In [1]: import numpy as np

In [2]: from numpy import linalg as LA

In [3]: np.set_printoptions(precision=3, suppress=True, linewidth=140)

In [4]: K = np.load("m.npy")

In [5]: K
Out[5]: 
array([[9, 3, 0, 0, 0, 0],
       [3, 5, 0, 0, 0, 0],
       [9, 5, 0, 0, 0, 0],
       [0, 0, 9, 3, 0, 0],
       [0, 0, 3, 5, 0, 0],
       [0, 0, 9, 5, 0, 0],
       [0, 0, 0, 0, 9, 3],
       [0, 0, 0, 0, 3, 5],
       [0, 0, 0, 0, 9, 5]])

In [6]: P = K @ LA.solve(K.T @ K, K.T)

In [7]: round(np.trace(P), 3)
Out[7]: np.float64(6.0)

In [8]: P
Out[8]: 
array([[ 0.643, -0.214,  0.429,  0.   ,  0.   ,  0.   ,  0.   ,  0.   ,  0.   ],
       [-0.214,  0.871,  0.257,  0.   ,  0.   ,  0.   ,  0.   ,  0.   ,  0.   ],
       [ 0.429,  0.257,  0.486,  0.   ,  0.   ,  0.   ,  0.   ,  0.   ,  0.   ],
       [ 0.   ,  0.   ,  0.   ,  0.643, -0.214,  0.429,  0.   ,  0.   ,  0.   ],
       [ 0.   ,  0.   ,  0.   , -0.214,  0.871,  0.257,  0.   ,  0.   ,  0.   ],
       [ 0.   ,  0.   ,  0.   ,  0.429,  0.257,  0.486,  0.   ,  0.   ,  0.   ],
       [ 0.   ,  0.   ,  0.   ,  0.   ,  0.   ,  0.   ,  0.643, -0.214,  0.429],
       [ 0.   ,  0.   ,  0.   ,  0.   ,  0.   ,  0.   , -0.214,  0.871,  0.257],
       [ 0.   ,  0.   ,  0.   ,  0.   ,  0.   ,  0.   ,  0.429,  0.257,  0.486]])

In [9]: x0 = np.array([2, 1, 0, -3, -2, 2, -2, 1, -2])

In [10]: print(P @ P @ x0)
[ 1.071  0.443  1.114 -0.643 -0.586 -0.829 -2.357  0.786 -1.571]

In [11]: P @ x0
Out[11]: array([ 1.071,  0.443,  1.114, -0.643, -0.586, -0.829, -2.357,  0.786, -1.571])

In [12]: round((x0 - P @ x0) @ (P @ x0), 3)
Out[12]: np.float64(0.0)

In [13]: round(float(np.trace(P)), 3)
Out[13]: 6.0

In [14]: LA.eigvalsh(2 * P - np.eye(9))
Out[14]: array([-1., -1., -1.,  1.,  1.,  1.,  1.,  1.,  1.])

In [15]: rng = np.random.default_rng(92571)

In [16]: lab = rng.permutation(6)

In [17]: Y = K[:, lab] * rng.choice([-1, 1], 6)

In [18]: Y
Out[18]: 
array([[ 0,  0,  0,  0,  3, -9],
       [ 0,  0,  0,  0,  5, -3],
       [ 0,  0,  0,  0,  5, -9],
       [ 0, -9,  0, -3,  0,  0],
       [ 0, -3,  0, -5,  0,  0],
       [ 0, -9,  0, -5,  0,  0],
       [ 9,  0, -3,  0,  0,  0],
       [ 3,  0, -5,  0,  0,  0],
       [ 9,  0, -5,  0,  0,  0]])

In [19]: left, _, Vh = LA.svd(K.T @ Y)

In [20]: lab
Out[20]: array([4, 2, 5, 3, 1, 0])

In [21]: lab = rng.integers(0, 2, 3)

In [22]: arr = np.triu((lab[:, None] == lab) & (rng.random((3, 3)) < 0.8), 1).astype(int)

In [23]: arr += arr.T

In [24]: arr
Out[24]: 
array([[0, 0, 0],
       [0, 0, 0],
       [0, 0, 0]])

In [25]: x0 = np.array([1, 2, -3, 3, 1, -1])

In [26]: rhs = K @ x0

In [27]: LA.lstsq(K, rhs)[0]
Out[27]: array([ 1.,  2., -3.,  3.,  1., -1.])

In [28]: print(LA.solve(K.T @ K, K.T @ rhs))
[ 1.  2. -3.  3.  1. -1.]

In [29]: rhs = rhs + 0.3 * rng.normal(size=9)

In [30]: rhs
Out[30]: array([ 15.189,  13.278,  19.347, -17.63 ,   5.875, -12.002,   6.131,  -1.556,   3.985])

In [31]: beta, *_ = LA.lstsq(K, rhs)

In [32]: round(LA.norm(rhs - K @ beta), 3)
Out[32]: np.float64(0.307)

In [33]: beta
Out[33]: array([ 1.005,  2.055, -2.948,  2.931,  0.968, -0.91 ])

In [34]: [round(float(LA.norm(LA.solve(K.T @ K + lam * np.eye(6), K.T @ rhs))), 2) for lam in (0, 1, 10, 100)]
Out[34]: [4.93, 4.61, 3.18, 1.61]

In [35]: beta.round()
Out[35]: array([ 1.,  2., -3.,  3.,  1., -1.])

In [36]: O, evecs = LA.qr(K[:, :4])[0], LA.qr(K[:, 4:])[0]

In [37]: sv = LA.svd(O.T @ evecs, compute_uv=False)

In [38]: sv.round(3) + 0
Out[38]: array([0., 0.])

In [39]: np.round(LA.norm(O @ O.T - evecs @ evecs.T, 2), 3)
Out[39]: np.float64(1.0)

In [40]: f = np.array([1, 2, -1])

In [41]: np.correlate(K[3], K[0], "full")
Out[41]: array([ 0,  0,  0,  0,  0,  0, 27, 90, 27,  0,  0])

In [42]: np.cross(K[3, :3], K[0, :3])
Out[42]: array([-27,  81,   0])

In [43]: np.array([np.convolve(row, f, "same") for row in K])
Out[43]: 
array([[21, -3, -3,  0,  0,  0],
       [11,  7, -5,  0,  0,  0],
       [23,  1, -5,  0,  0,  0],
       [ 0,  9, 21, -3, -3,  0],
       [ 0,  3, 11,  7, -5,  0],
       [ 0,  9, 23,  1, -5,  0],
       [ 0,  0,  0,  9, 21, -3],
       [ 0,  0,  0,  3, 11,  7],
       [ 0,  0,  0,  9, 23,  1]])

In [44]: print(np.convolve(K[3], f))
[ 0  0  9 21 -3 -3  0  0]

In [45]: data = np.load("dump.npy")

In [46]: data
Out[46]: 
array([[-8.72 ,  6.354, -0.866],
       [-9.808, -1.78 ,  2.323],
       [ 3.445, -1.996,  1.005],
       [ 4.84 , -3.381, -1.804],
       [-3.227,  0.775, -4.454],
       [-3.228,  0.969,  1.956],
       [-2.43 ,  2.913,  0.925],
       [ 9.078,  0.351, -0.154],
       [-3.108, -1.435,  0.696],
       [-6.9  ,  1.679, -1.69 ],
       [ 4.072, -0.206, -0.839],
       [-9.504, -1.749,  1.466],
       [ 0.343, -3.641, -0.842],
       [-9.514,  0.144,  1.672],
       [ 5.879,  0.417,  5.584],
       [-6.233,  0.961,  3.165],
       [ 4.238,  1.208, -4.388]])

In [47]: x0 = np.array([2, 0, 1])

In [48]: rhs = data @ x0

In [49]: np.round(LA.lstsq(data, rhs)[0], 3) + 0
Out[49]: array([2., 0., 1.])

In [50]: np.round(LA.pinv(data) @ data, 3) + 0
Out[50]: 
array([[1., 0., 0.],
       [0., 1., 0.],
       [0., 0., 1.]])

In [51]: np.round(LA.solve(data.T @ data, data.T @ rhs), 3) + 0
Out[51]: array([2., 0., 1.])

In [52]: rhs = rhs + 0.05 * rng.normal(size=17)

In [53]: rhs
Out[53]: 
array([-18.305, -17.33 ,   7.88 ,   7.903, -10.905,  -4.564,  -3.949,  18.045,  -5.551, -15.535,   7.326, -17.449,  -0.087, -17.348,
        17.33 ,  -9.346,   4.131])

In [54]: beta, *_ = LA.lstsq(data, rhs)

In [55]: round(LA.norm(rhs - data @ beta), 3)
Out[55]: np.float64(0.15)

In [56]: beta
Out[56]: array([ 2.001, -0.006,  0.994])

In [57]: np.round(data.T @ (rhs - data @ beta), 3) + 0
Out[57]: array([0., 0., 0.])

In [58]: O, evecs = LA.qr(data[:, :2])[0], LA.qr(data[:, 2:])[0]

In [59]: sv = LA.svd(O.T @ evecs, compute_uv=False)

In [60]: round(LA.norm(O @ O.T - evecs @ evecs.T, 2), 3)
Out[60]: np.float64(1.0)

In [61]: (sv > 0.9).sum()
Out[61]: np.int64(0)

In [62]: sv
Out[62]: array([0.212])

In [63]: O, Rm = LA.qr(data)

In [64]: np.round(O.T @ O, 3) + 0
Out[64]: 
array([[1., 0., 0.],
       [0., 1., 0.],
       [0., 0., 1.]])

In [65]: print(O @ Rm)
[[-8.72   6.354 -0.866]
 [-9.808 -1.78   2.323]
 [ 3.445 -1.996  1.005]
 [ 4.84  -3.381 -1.804]
 [-3.227  0.775 -4.454]
 [-3.228  0.969  1.956]
 [-2.43   2.913  0.925]
 [ 9.078  0.351 -0.154]
 [-3.108 -1.435  0.696]
 [-6.9    1.679 -1.69 ]
 [ 4.072 -0.206 -0.839]
 [-9.504 -1.749  1.466]
 [ 0.343 -3.641 -0.842]
 [-9.514  0.144  1.672]
 [ 5.879  0.417  5.584]
 [-6.233  0.961  3.165]
 [ 4.238  1.208 -4.388]]

In [66]: Y = np.c_[data[:, :1] @ np.array([[9]]), np.array([0, 0, 0, 0, -1, -1, -2, -2, 0, -1, -2, -1, -1, 1, -1, 2, -1])]

In [67]: Y
Out[67]: 
array([[-78.48 ,   0.   ],
       [-88.272,   0.   ],
       [ 31.005,   0.   ],
       [ 43.56 ,   0.   ],
       [-29.043,  -1.   ],
       [-29.052,  -1.   ],
       [-21.87 ,  -2.   ],
       [ 81.702,  -2.   ],
       [-27.972,   0.   ],
       [-62.1  ,  -1.   ],
       [ 36.648,  -2.   ],
       [-85.536,  -1.   ],
       [  3.087,  -1.   ],
       [-85.626,   1.   ],
       [ 52.911,  -1.   ],
       [-56.097,   2.   ],
       [ 38.142,  -1.   ]])

In [68]: np.round(LA.norm(Y - data @ LA.lstsq(data, Y)[0], axis=0), 3) + 0
Out[68]: array([0.   , 4.635])

In [69]: LA.norm(LA.qr(data)[0].T @ Y, axis=0) ** 2 / ((Y ** 2).sum(axis=0) + 1e-12)
Out[69]: array([1.   , 0.105])

In [70]: LA.matrix_rank(Y)
Out[70]: np.int64(2)
